% python3 -q
>>> import numpy as np
>>> np.set_printoptions(precision=3, suppress=True, linewidth=140, floatmode="fixed")
>>> X = np.array([[3, 2, 0, 2, 3], [3, 1, 2, 0, 0], [1, 0, 0, 0, 1], [1, 2, 2, 3, 1]])
>>> X
array([[3, 2, 0, 2, 3],
       [3, 1, 2, 0, 0],
       [1, 0, 0, 0, 1],
       [1, 2, 2, 3, 1]])
>>> Y = np.array([[0, 1], [3, 1], [3, 0], [3, -3], [2, 0]])
>>> Y.T @ X.T
array([[18,  9,  2, 23],
       [-1,  4,  1, -6]])
>>> np.linalg.matrix_rank(np.vstack([X, Y.T]))
np.int64(5)
>>> np.einsum("ik,kj->ij", X, Y)
array([[18, -1],
       [ 9,  4],
       [ 2,  1],
       [23, -6]])
>>> np.einsum("ij,ij->i", X, X)
array([26, 14,  2, 19])
>>> np.einsum("ij->j", X)
array([8, 5, 4, 5, 5])
>>> np.einsum("ik,kj->ji", X, Y)
array([[18,  9,  2, 23],
       [-1,  4,  1, -6]])
>>> w1 = np.array([[2, 2, 2], [1, 2, 0], [1, 2, 0], [0, 2, 2], [0, 1, 1]])
>>> coef = np.array([2, 3, 1])
>>> act = np.maximum(X @ w1 + coef, 0)
>>> np.linalg.matrix_rank(act)
np.int64(3)
>>> C = np.array([[3, -1], [0, -4], [9, 5]])
>>> (act @ C).round(6).argmax(axis=1)
array([0, 0, 0, 0])
>>> act @ C
array([[156, -20],
       [ 96, -36],
       [ 48,  -8],
       [114, -38]])
>>> Y = np.array([[0, 1, -2], [1, 1, -2]])
>>> C = np.kron(Y, X)
>>> C.shape
(8, 15)
>>> np.linalg.matrix_rank(C)
np.int64(8)
>>> C
array([[ 0,  0,  0,  0,  0,  3,  2,  0,  2,  3, -6, -4,  0, -4, -6],
       [ 0,  0,  0,  0,  0,  3,  1,  2,  0,  0, -6, -2, -4,  0,  0],
       [ 0,  0,  0,  0,  0,  1,  0,  0,  0,  1, -2,  0,  0,  0, -2],
       [ 0,  0,  0,  0,  0,  1,  2,  2,  3,  1, -2, -4, -4, -6, -2],
       [ 3,  2,  0,  2,  3,  3,  2,  0,  2,  3, -6, -4,  0, -4, -6],
       [ 3,  1,  2,  0,  0,  3,  1,  2,  0,  0, -6, -2, -4,  0,  0],
       [ 1,  0,  0,  0,  1,  1,  0,  0,  0,  1, -2,  0,  0,  0, -2],
       [ 1,  2,  2,  3,  1,  1,  2,  2,  3,  1, -2, -4, -4, -6, -2]])
>>> def softmax(z):
...     e = np.exp(z - z.max(axis=-1, keepdims=True))
...     return e / e.sum(axis=-1, keepdims=True)
... 
>>> softmax(X[0] + -2)
array([0.359, 0.132, 0.018, 0.132, 0.359])
>>> softmax(X).sum(axis=1)
array([1.000, 1.000, 1.000, 1.000])
>>> att = X @ X.T / np.sqrt(5)
>>> softmax(att)[0] @ X
array([2.977, 1.999, 0.025, 2.009, 2.974])
>>> np.round(softmax(att + np.triu(np.full(att.shape, -np.inf), 1)), 3) + 0
array([[1.000, 0.000, 0.000, 0.000],
       [0.207, 0.793, 0.000, 0.000],
       [0.700, 0.183, 0.117, 0.000],
       [0.205, 0.009, 0.000, 0.785]])
>>> np.round(softmax(att), 3) + 0
array([[0.987, 0.001, 0.000, 0.011],
       [0.190, 0.727, 0.005, 0.078],
       [0.627, 0.164, 0.105, 0.105],
       [0.205, 0.009, 0.000, 0.785]])
>>> K = np.loadtxt("a.csv", delimiter=",")
>>> K
array([[  1.000,   0.500,   0.500,   5.045,  -0.900],
       [ -1.100,  -1.600,   1.000,  -5.519,   1.700],
       [ -1.100,   0.000,   0.400,  -5.511,  -1.700],
       [ -0.600,  -0.100,   1.600,  -3.022,  -0.800],
       [ -0.700,   0.200,   0.100,  -3.419,  -0.500],
       [  0.300,   0.000,   0.500,   1.417,   0.800],
       [  1.200,   1.700,   1.500,   6.027,   0.500],
       [ -1.800,   0.000,  -0.700,  -8.968,   0.800],
       [ -1.100,  -0.200,   0.300,  -5.562,   0.500],
       [  0.100,   0.100,   1.100,   0.456,   1.100],
       [ -0.800,  -1.600,  -1.300,  -4.000,   0.100],
       [ -0.600,   0.000,  -0.400,  -3.022,   0.400],
       [ -0.900,   0.500,  -0.600,  -4.501,   1.200],
       [ -0.700,  -1.200,  -0.400,  -3.527,   0.400],
       [  0.000,  -0.600,   2.100,   0.003,   0.500],
       [ -0.600,  -0.600,   1.000,  -3.047,  -1.000],
       [  1.300,   0.600,  -0.600,   6.453,  -0.100],
       [ -1.500,   1.500,   1.800,  -7.505,  -0.800],
       [  0.100,  -0.300,   1.000,   0.579,   0.600],
       [  0.700,   2.800,  -1.300,   3.511,   2.300],
       [ -0.900,   0.300,   0.700,  -4.447,  -0.900],
       [  0.800,  -0.200,   1.300,   4.013,   0.800],
       [ -2.100,  -1.200,   0.400, -10.456,   0.300],
       [  0.500,  -0.600,   1.200,   2.593,   0.600],
       [  1.600,  -0.800,   1.100,   8.039,   0.700],
       [ -0.200,  -0.400,   0.400,  -1.030,  -1.000],
       [  1.100,   0.300,  -0.400,   5.546,   1.300],
       [  0.900,  -0.200,  -0.600,   4.465,  -0.700]])
>>> hat = K @ np.linalg.solve(K.T @ K, K.T)
>>> np.round(np.linalg.eigvalsh(hat), 3) + 0
array([0.000, 0.000, 0.000, 0.000, 0.000, 0.000, 0.000, 0.000, 0.000, 0.000, 0.000, 0.000, 0.000, 0.000, 0.000, 0.000, 0.000, 0.000, 0.000,
       0.000, 0.000, 0.000, 0.000, 1.000, 1.000, 1.000, 1.000, 1.000])
>>> round(np.trace(hat), 3)
np.float64(5.0)
>>> rng = np.random.default_rng(176332)
>>> lab = rng.permutation(5)
>>> Y = K[:, lab] * rng.choice([-1, 1], 5)
>>> Y
array([[ 1.000, -5.045,  0.900, -0.500,  0.500],
       [-1.100,  5.519, -1.700,  1.600,  1.000],
       [-1.100,  5.511,  1.700, -0.000,  0.400],
       [-0.600,  3.022,  0.800,  0.100,  1.600],
       [-0.700,  3.419,  0.500, -0.200,  0.100],
       [ 0.300, -1.417, -0.800, -0.000,  0.500],
       [ 1.200, -6.027, -0.500, -1.700,  1.500],
       [-1.800,  8.968, -0.800, -0.000, -0.700],
       [-1.100,  5.562, -0.500,  0.200,  0.300],
       [ 0.100, -0.456, -1.100, -0.100,  1.100],
       [-0.800,  4.000, -0.100,  1.600, -1.300],
       [-0.600,  3.022, -0.400, -0.000, -0.400],
       [-0.900,  4.501, -1.200, -0.500, -0.600],
       [-0.700,  3.527, -0.400,  1.200, -0.400],
       [ 0.000, -0.003, -0.500,  0.600,  2.100],
       [-0.600,  3.047,  1.000,  0.600,  1.000],
       [ 1.300, -6.453,  0.100, -0.600, -0.600],
       [-1.500,  7.505,  0.800, -1.500,  1.800],
       [ 0.100, -0.579, -0.600,  0.300,  1.000],
       [ 0.700, -3.511, -2.300, -2.800, -1.300],
       [-0.900,  4.447,  0.900, -0.300,  0.700],
       [ 0.800, -4.013, -0.800,  0.200,  1.300],
       [-2.100, 10.456, -0.300,  1.200,  0.400],
       [ 0.500, -2.593, -0.600,  0.600,  1.200],
       [ 1.600, -8.039, -0.700,  0.800,  1.100],
       [-0.200,  1.030,  1.000,  0.400,  0.400],
       [ 1.100, -5.546, -1.300, -0.300, -0.400],
       [ 0.900, -4.465,  0.700,  0.200, -0.600]])
>>> U, _, Vt = np.linalg.svd(K.T @ Y)
>>> lab
array([0, 3, 4, 1, 2])
>>> np.round(U @ Vt, 3) + 0
array([[ 1.000,  0.000,  0.000,  0.000,  0.000],
       [ 0.000,  0.000,  0.000, -1.000,  0.000],
       [ 0.000,  0.000,  0.000,  0.000,  1.000],
       [ 0.000, -1.000,  0.000,  0.000,  0.000],
       [ 0.000,  0.000, -1.000,  0.000,  0.000]])
>>> U, s, Vt = np.linalg.svd(K, full_matrices=False)
>>> np.round(U.T @ K @ Vt.T, 3) + 0
array([[27.090,  0.000,  0.000,  0.000,  0.000],
       [ 0.000,  5.450,  0.000,  0.000,  0.000],
       [ 0.000,  0.000,  4.881,  0.000,  0.000],
       [ 0.000,  0.000,  0.000,  4.613,  0.000],
       [ 0.000,  0.000,  0.000,  0.000,  0.045]])
>>> np.abs(Vt[0])
array([0.196, 0.055, 0.007, 0.979, 0.028])
>>> np.abs(U[:, 0]).round(6).argmax()
np.int64(22)
>>> np.cumsum(s ** 2) / np.sum(s ** 2)
array([0.908, 0.944, 0.974, 1.000, 1.000])
>>> U, s, Vt = np.linalg.svd(K)
>>> s
array([27.090,  5.450,  4.881,  4.613,  0.045])
>>> np.argmax(s[:-1] / (s[1:] + 1e-6)) + 1
np.int64(4)
>>> Y = U[:, :4] @ np.diag(s[:4]) @ Vt[:4]
>>> np.linalg.matrix_rank(Y)
np.int64(4)
>>> C = K[[23, 10]].astype(float)
>>> for _ in range(7):
...     lab = np.linalg.norm(K[:, None] - C, axis=-1).argmin(axis=1)
...     C = np.array([K[lab == j].mean(axis=0) for j in range(2)])
... 
>>> lab
array([0, 1, 1, 1, 1, 0, 0, 1, 1, 0, 1, 1, 1, 1, 0, 1, 0, 1, 0, 0, 1, 0, 1, 0, 0, 1, 0, 0])
>>> np.bincount(lab)
array([13, 15])
>>> C
array([[ 0.738,  0.254,  0.569,  3.704,  0.577],
       [-0.980, -0.293,  0.287, -4.902, -0.087]])
>>> np.abs(C[1] - C[0]).argmax()
np.int64(3)
>>> W0 = np.loadtxt("m.csv", delimiter=",")
>>> W0
array([[3.000, 0.000, 1.000, 0.000, 0.000, 0.000],
       [0.000, 0.000, 0.000, 2.000, 2.000, 0.000],
       [1.000, 0.000, 2.000, 0.000, 0.000, 0.000],
       [0.000, 3.000, 0.000, 1.000, 0.000, 0.000],
       [0.000, 1.000, 0.000, 0.000, 3.000, 1.000],
       [0.000, 1.000, 0.000, 2.000, 3.000, 3.000]])
>>> np.sort(np.linalg.eigvals(W0).real)
array([-2.303,  1.382,  1.990,  1.990,  3.618,  5.323])
>>> (W0 != 0).astype(int)
array([[1, 0, 1, 0, 0, 0],
       [0, 0, 0, 1, 1, 0],
       [1, 0, 1, 0, 0, 0],
       [0, 1, 0, 1, 0, 0],
       [0, 1, 0, 0, 1, 1],
       [0, 1, 0, 1, 1, 1]])
>>> W0 @ W0
array([[10.000,  0.000,  5.000,  0.000,  0.000,  0.000],
       [ 0.000,  8.000,  0.000,  2.000,  6.000,  2.000],
       [ 5.000,  0.000,  5.000,  0.000,  0.000,  0.000],
       [ 0.000,  3.000,  0.000,  7.000,  6.000,  0.000],
       [ 0.000,  4.000,  0.000,  4.000, 14.000,  6.000],
       [ 0.000, 12.000,  0.000, 10.000, 20.000, 12.000]])
>>> np.flatnonzero(np.linalg.matrix_power((W0 != 0) + (W0.T != 0) + np.eye(6), 6)[5])
array([1, 3, 4, 5])
>>> x0 = np.array([-4, -1, 4, -4, -4, 5])
>>> h1 = np.maximum(W0 @ x0, 0)
>>> W0.T @ h1
array([4.000, 0.000, 8.000, 0.000, 0.000, 0.000])
>>> np.flatnonzero(h1 > 1e-9)
array([2])
>>> Y = np.linalg.invert(W0)
Traceback (most recent call last):
  File "<python-input-68>", line 1, in <module>
    Y = np.linalg.invert(W0)
        ^^^^^^^^^^^^^^^^
AttributeError: module 'numpy.linalg' has no attribute 'invert'
>>> Y = np.linalg.inv(W0)
>>> np.linalg.det(W0) * Y
array([[-104.000,   -0.000,   52.000,   -0.000,   -0.000,   -0.000],
       [  -0.000,   30.000,   -0.000,  -80.000,  -30.000,   10.000],
       [  52.000,   -0.000, -156.000,   -0.000,   -0.000,   -0.000],
       [  -0.000,  -90.000,   -0.000,  -20.000,   90.000,  -30.000],
       [  -0.000,  -40.000,   -0.000,   20.000,  -90.000,   30.000],
       [  -0.000,   90.000,   -0.000,   20.000,   40.000, -100.000]])
>>> np.round(W0 @ Y, 3) + 0
array([[1.000, 0.000, 0.000, 0.000, 0.000, 0.000],
       [0.000, 1.000, 0.000, 0.000, 0.000, 0.000],
       [0.000, 0.000, 1.000, 0.000, 0.000, 0.000],
       [0.000, 0.000, 0.000, 1.000, 0.000, 0.000],
       [0.000, 0.000, 0.000, 0.000, 1.000, 0.000],
       [0.000, 0.000, 0.000, 0.000, 0.000, 1.000]])
>>> round(float(np.linalg.cond(W0)), 3)
4.432
>>> np.round(np.linalg.inv(Y), 3) + 0
array([[3.000, 0.000, 1.000, 0.000, 0.000, 0.000],
       [0.000, 0.000, 0.000, 2.000, 2.000, 0.000],
       [1.000, 0.000, 2.000, 0.000, 0.000, 0.000],
       [0.000, 3.000, 0.000, 1.000, 0.000, 0.000],
       [0.000, 1.000, 0.000, 0.000, 3.000, 1.000],
       [0.000, 1.000, 0.000, 2.000, 3.000, 3.000]])
>>> (np.abs(Y) > 1e-9).astype(int)
array([[1, 0, 1, 0, 0, 0],
       [0, 1, 0, 1, 1, 1],
       [1, 0, 1, 0, 0, 0],
       [0, 1, 0, 1, 1, 1],
       [0, 1, 0, 1, 1, 1],
       [0, 1, 0, 1, 1, 1]])
>>> Y
array([[ 0.400,  0.000, -0.200,  0.000,  0.000,  0.000],
       [ 0.000, -0.115,  0.000,  0.308,  0.115, -0.038],
       [-0.200,  0.000,  0.600,  0.000,  0.000,  0.000],
       [ 0.000,  0.346,  0.000,  0.077, -0.346,  0.115],
       [ 0.000,  0.154,  0.000, -0.077,  0.346, -0.115],
       [ 0.000, -0.346,  0.000, -0.077, -0.154,  0.385]])
>>> cov = W0.T @ W0
>>> (W0 @ W0.T).shape
(6, 6)
>>> np.linalg.svd(W0, compute_uv=False) ** 2
array([37.521, 13.090,  8.653,  3.308,  2.518,  1.910])
>>> cov
array([[10.000,  0.000,  5.000,  0.000,  0.000,  0.000],
       [ 0.000, 11.000,  0.000,  5.000,  6.000,  4.000],
       [ 5.000,  0.000,  5.000,  0.000,  0.000,  0.000],
       [ 0.000,  5.000,  0.000,  9.000, 10.000,  6.000],
       [ 0.000,  6.000,  0.000, 10.000, 22.000, 12.000],
       [ 0.000,  4.000,  0.000,  6.000, 12.000, 10.000]])
>>> np.diag(cov)
array([10.000, 11.000,  5.000,  9.000, 22.000, 10.000])
>>> lab = rng.permutation(6)
>>> Y = W0[:, lab] * rng.choice([-1, 1], 6)
>>> Y
array([[ 3.000, -0.000,  0.000, -0.000, -1.000, -0.000],
       [ 0.000, -2.000,  0.000, -2.000, -0.000, -0.000],
       [ 1.000, -0.000,  0.000, -0.000, -2.000, -0.000],
       [ 0.000, -0.000,  3.000, -1.000, -0.000, -0.000],
       [ 0.000, -3.000,  1.000, -0.000, -0.000, -1.000],
       [ 0.000, -3.000,  1.000, -2.000, -0.000, -3.000]])
>>> U, _, Vt = np.linalg.svd(W0.T @ Y)
>>> np.round(np.linalg.lstsq(W0, Y)[0], 3) + 0
array([[ 1.000,  0.000,  0.000,  0.000,  0.000,  0.000],
       [ 0.000,  0.000,  1.000,  0.000,  0.000,  0.000],
       [ 0.000,  0.000,  0.000,  0.000, -1.000,  0.000],
       [ 0.000,  0.000,  0.000, -1.000,  0.000,  0.000],
       [ 0.000, -1.000,  0.000,  0.000,  0.000,  0.000],
       [ 0.000,  0.000,  0.000,  0.000,  0.000, -1.000]])
>>> np.round(U @ Vt, 3) + 0
array([[ 1.000,  0.000,  0.000,  0.000,  0.000,  0.000],
       [ 0.000,  0.000,  1.000,  0.000,  0.000,  0.000],
       [ 0.000,  0.000,  0.000,  0.000, -1.000,  0.000],
       [ 0.000,  0.000,  0.000, -1.000,  0.000,  0.000],
       [ 0.000, -1.000,  0.000,  0.000,  0.000,  0.000],
       [ 0.000,  0.000,  0.000,  0.000,  0.000, -1.000]])
>>> m1 = np.load("w.npy")
>>> m1
array([[ 1,  2,  1,  1],
       [ 2,  2,  2,  1],
       [ 3,  2,  3,  3],
       [ 4,  3,  5,  3],
       [ 4,  5,  6,  3],
       [ 4,  6,  6,  4],
       [ 4,  7,  6,  6],
       [ 6,  9,  8,  7],
       [ 8,  9,  8,  9],
       [ 8, 10,  9, 10],
       [ 8, 10,  9, 10],
       [ 9, 10,  9, 10],
       [10, 10, 10, 11],
       [10, 12, 11, 12],
       [12, 13, 13, 14],
       [14, 15, 14, 14],
       [16, 16, 14, 16],
       [18, 17, 15, 17],
       [19, 17, 17, 18],
       [19, 18, 19, 19],
       [20, 19, 20, 19],
       [20, 20, 20, 21],
       [22, 20, 21, 23],
       [24, 20, 22, 24],
       [24, 21, 23, 24],
       [24, 22, 23, 24],
       [26, 22, 24, 26],
       [26, 22, 26, 27]])
>>> lab = m1[:, 1] > np.median(m1[:, 1])
>>> r0 = m1[lab].mean(axis=0) - m1[~lab].mean(axis=0)
>>> lab.astype(int)
array([0, 0, 0, 0, 0, 0, 0, 0, 0, 0, 0, 0, 0, 0, 1, 1, 1, 1, 1, 1, 1, 1, 1, 1, 1, 1, 1, 1])
>>> r0
array([14.500, 11.786, 12.714, 14.000])
>>> np.round((((m1 - m1.mean(axis=0)) @ r0 > 0) == lab).mean(), 3)
np.float64(0.964)
>>> ((m1 - m1.mean(axis=0)) @ r0 > 0).astype(int)
array([0, 0, 0, 0, 0, 0, 0, 0, 0, 0, 0, 0, 0, 0, 0, 1, 1, 1, 1, 1, 1, 1, 1, 1, 1, 1, 1, 1])
